>>> import numpy as np
>>> np.set_printoptions(precision=2, suppress=True, linewidth=120, floatmode="fixed")
>>> A = np.loadtxt("layer10.csv", delimiter=",")
>>> print(A.round(2) + 0)
[[-0.20 -0.08 -0.07 -0.43  0.17 -0.07 -0.45  0.29  0.26]
 [-0.44 -0.23  0.06  0.26  0.42  0.16  0.49  0.16 -0.32]
 [-0.14 -0.18 -0.04  0.31  0.03  0.20 -0.58  0.49 -0.31]
 [-0.07 -0.28  0.01 -0.48  0.58 -0.10  0.07 -0.06  0.13]
 [ 0.10 -0.07  0.61 -0.49 -0.27  0.36  0.07  0.10 -0.38]
 [-0.34 -0.12 -0.35 -0.21 -0.17 -0.14 -0.22 -0.55 -0.55]
 [ 0.64 -0.53  0.04  0.19  0.26  0.08 -0.19 -0.28 -0.11]
 [-0.37 -0.54  0.10  0.12 -0.35  0.33 -0.01 -0.23  0.50]
 [ 0.20  0.04 -0.66 -0.24 -0.05  0.64  0.21  0.15  0.00]
 [-0.14  0.48  0.21  0.13  0.39  0.50 -0.30 -0.43  0.09]]
>>> M2 = np.c_[A[:, :7] @ np.array([[3, 1, 0, 1, 0, 3, 1],
...     [3, 2, 3, 1, 1, 0, 0],
...     [1, 0, 2, 3, 2, 0, 1],
...     [1, 3, 0, 3, 3, 2, 3],
...     [1, 1, 0, 3, 3, 3, 0],
...     [0, 0, 0, 2, 0, 3, 1],
...     [2, 3, 3, 3, 2, 2, 3]]), np.array([-9, -6, 8, -4, 7, -4, -8, 0, 9, 0])]
>>> print(M2)
[[-2.09 -2.85 -1.74 -2.78 -1.92 -2.08 -3.00 -9.00]
 [-0.30  1.76  0.89  3.33  2.91  1.91  2.01 -6.00]
 [-1.81 -1.26 -2.36 -0.75 -0.40 -0.24 -0.77  8.00]
 [-0.80 -1.29 -0.62 -0.01  0.18  0.42 -1.40 -4.00]
 [ 0.10 -1.58  1.24  0.51 -1.00 -0.28 -0.20  7.00]
 [-2.56 -2.06 -1.73 -3.61 -2.42 -2.81 -2.14 -4.00]
 [ 0.46 -0.15 -2.07  1.18  0.51  2.96  0.77 -8.00]
 [-2.91 -1.50 -1.46 -0.70 -1.08 -0.98  0.37  0.00]
 [ 0.22  0.15 -0.56 -0.68 -1.71  2.32  0.09  9.00]
 [ 1.17  0.70  0.98  2.64  1.87  1.92  0.05  0.00]]
>>> print(np.round(np.linalg.lstsq(A, M2[:, 0])[0], 2) + 0)
[3.00 3.00 1.00 1.00 1.00 0.00 2.00 0.00 0.00]
>>> print(np.round(np.linalg.norm(M2 - A @ np.linalg.lstsq(A, M2)[0], axis=0), 2) + 0)
[ 0.00  0.00  0.00  0.00  0.00  0.00  0.00 10.32]
>>> print(np.linalg.matrix_rank(np.c_[A, M2]))
10
>>> print(np.linalg.matrix_rank(M2))
8
>>> print(np.linalg.norm(np.linalg.qr(A)[0].T @ M2, axis=0) ** 2 / ((M2 ** 2).sum(axis=0) + 1e-12))
[1.00 1.00 1.00 1.00 1.00 1.00 1.00 0.74]
